In [1]: import numpy as np

In [2]: import numpy.linalg as la

In [3]: np.set_printoptions(precision=2, suppress=True, linewidth=100, floatmode="fixed")

In [4]: tidy = lambda a: np.round(a, 2) + 0

In [5]: F = np.load("dump.npy")

In [6]: F
Out[6]: 
array([[1, 0, 0, 0],
       [4, 1, 0, 0],
       [5, 2, 1, 0],
       [4, 3, 1, 1]])

In [7]: np.allclose(F @ F.T, F.T @ F)
Out[7]: False

In [8]: (F - F.T) / 2
Out[8]: 
array([[ 0.00, -2.00, -2.50, -2.00],
       [ 2.00,  0.00, -1.00, -1.50],
       [ 2.50,  1.00,  0.00, -0.50],
       [ 2.00,  1.50,  0.50,  0.00]])

In [9]: tidy(np.sort(np.abs(la.eigvals(F))))
Out[9]: array([1.00, 1.00, 1.00, 1.00])

In [10]: tidy(la.det(F))
Out[10]: np.float64(1.0)

In [11]: la.matrix_rank(F - F[0, 0] * np.eye(4))
Out[11]: np.int64(3)

In [12]: [int(la.matrix_rank(la.matrix_power(F, p))) for p in range(1, 5)]
Out[12]: [4, 4, 4, 4]

In [13]: F @ F
Out[13]: 
array([[ 1,  0,  0,  0],
       [ 8,  1,  0,  0],
       [18,  4,  1,  0],
       [25,  8,  2,  1]])

In [14]: tidy(np.sort(la.eigvals(F)))
Out[14]: array([1.00, 1.00, 1.00, 1.00])

In [15]: la.matrix_power(F - np.diag(np.diag(F)), 4)
Out[15]: 
array([[0, 0, 0, 0],
       [0, 0, 0, 0],
       [0, 0, 0, 0],
       [0, 0, 0, 0]])

In [16]: A2 = np.array([[3, 3, -1, -2], [-1, 2, -2, 2], [-2, 3, -3, 0], [0, 0, 0, 3]])

In [17]: feats = np.tril(A2)

In [18]: feats
Out[18]: 
array([[ 3,  0,  0,  0],
       [-1,  2,  0,  0],
       [-2,  3, -3,  0],
       [ 0,  0,  0,  3]])

In [19]: # triangular, det is the product of the diagonal

In [20]: q = feats.astype(float).copy()

In [21]: for j in range(4):
    ...:     q[:, j] -= q[:, :j] @ (q[:, :j].T @ q[:, j])
    ...:     q[:, j] /= la.norm(q[:, j])
    ...: 

In [22]: tidy(q.T @ q)
Out[22]: 
array([[1.00, 0.00, 0.00, 0.00],
       [0.00, 1.00, 0.00, 0.00],
       [0.00, 0.00, 1.00, 0.00],
       [0.00, 0.00, 0.00, 1.00]])

In [23]: u, g = feats[3], feats[2]

In [24]: u @ u
Out[24]: np.int64(9)

In [25]: pr = (u @ g) / (u @ u) * u

In [26]: pr
Out[26]: array([0.00, 0.00, 0.00, 0.00])

In [27]: np.outer(u, g)
Out[27]: 
array([[ 0,  0,  0,  0],
       [ 0,  0,  0,  0],
       [ 0,  0,  0,  0],
       [-6,  9, -9,  0]])

In [28]: A2 = feats[0, 0] * feats[1:] - np.outer(feats[1:, 0], feats[0])

In [29]: A2
Out[29]: 
array([[ 0,  6,  0,  0],
       [ 0,  9, -9,  0],
       [ 0,  0,  0,  9]])

In [30]: tidy(feats[:, 0] / feats[0, 0])
Out[30]: array([ 1.00, -0.33, -0.67,  0.00])

In [31]: la.matrix_rank(A2), la.matrix_rank(feats)
Out[31]: (np.int64(3), np.int64(4))

In [32]: data = np.load("w.npy")

In [33]: data
Out[33]: 
array([[-4.43,  2.43,  3.15],
       [-0.17, -1.83, -2.44],
       [-0.15, -1.85, -2.47],
       [-3.93,  1.93,  3.82],
       [-0.84, -1.16, -1.80],
       [-0.87, -1.13, -2.68],
       [-3.48,  1.48,  1.79],
       [-2.04,  0.04,  0.09],
       [-0.28, -1.72, -1.98],
       [ 0.96, -2.96, -4.80],
       [-2.54,  0.54,  0.26],
       [-2.02,  0.02, -0.16],
       [-3.13,  1.13,  1.38],
       [ 0.10, -2.10, -2.23],
       [-1.92, -0.08, -0.29],
       [-4.47,  2.47,  3.01],
       [-5.40,  3.40,  4.78],
       [ 0.96, -2.96, -4.20],
       [-1.43, -0.57, -0.55],
       [-0.33, -1.67, -1.40]])

In [34]: cen = data - data.mean(axis=0)

In [35]: left, sv, vt = la.svd(cen, full_matrices=False)

In [36]: tidy(sv)
Out[36]: array([16.31,  1.63,  0.00])

In [37]: tidy(sv ** 2 / (sv ** 2).sum())
Out[37]: array([0.99, 0.01, 0.00])

In [38]: np.abs(vt[0]).argmax()
Out[38]: np.int64(2)

In [39]: G = np.cov(data, rowvar=False)

In [40]: np.corrcoef(data[:, 0], data[:, 1])[0, 1]
Out[40]: np.float64(-1.0)

In [41]: G.shape
Out[41]: (3, 3)

In [42]: np.argsort(-data.std(axis=0).round(6), kind="stable")
Out[42]: array([2, 0, 1])

In [43]: E = np.array([[-4, -5, 5],
    ...:     [-5, -1, 7],
    ...:     [-8, 3, 9],
    ...:     [-6, -2, 4],
    ...:     [-8, 3, 2],
    ...:     [-13, -2, 2],
    ...:     [-15, 1, 4],
    ...:     [-18, -4, 5],
    ...:     [-19, -5, 7],
    ...:     [-24, -3, 8],
    ...:     [-25, -4, 8],
    ...:     [-25, -8, 13],
    ...:     [-28, -10, 16],
    ...:     [-27, -7, 17],
    ...:     [-27, -6, 22],
    ...:     [-22, -2, 22]])

In [44]: E
Out[44]: 
array([[ -4,  -5,   5],
       [ -5,  -1,   7],
       [ -8,   3,   9],
       [ -6,  -2,   4],
       [ -8,   3,   2],
       [-13,  -2,   2],
       [-15,   1,   4],
       [-18,  -4,   5],
       [-19,  -5,   7],
       [-24,  -3,   8],
       [-25,  -4,   8],
       [-25,  -8,  13],
       [-28, -10,  16],
       [-27,  -7,  17],
       [-27,  -6,  22],
       [-22,  -2,  22]])

In [45]: hat = E @ la.solve(E.T @ E, E.T)

In [46]: np.allclose(hat @ hat, hat)
Out[46]: True

In [47]: cen = E - E.mean(axis=0)

In [48]: vecs = la.svd(cen)[2][:1]

In [49]: A2 = cen - cen @ vecs.T @ vecs

In [50]: tidy(la.norm(A2) / la.norm(cen))
Out[50]: np.float64(0.43)

In [51]: tidy(A2.std(axis=0))
Out[51]: array([2.20, 2.49, 3.42])

In [52]: la.norm(A2, axis=1).round(6).argmax()
Out[52]: np.int64(15)

In [53]: tidy(np.cov(cen @ vecs.T, rowvar=False))
Out[53]: np.float64(109.09)

In [54]: tidy((cen @ vecs.T).std(axis=0))
Out[54]: array([10.11])
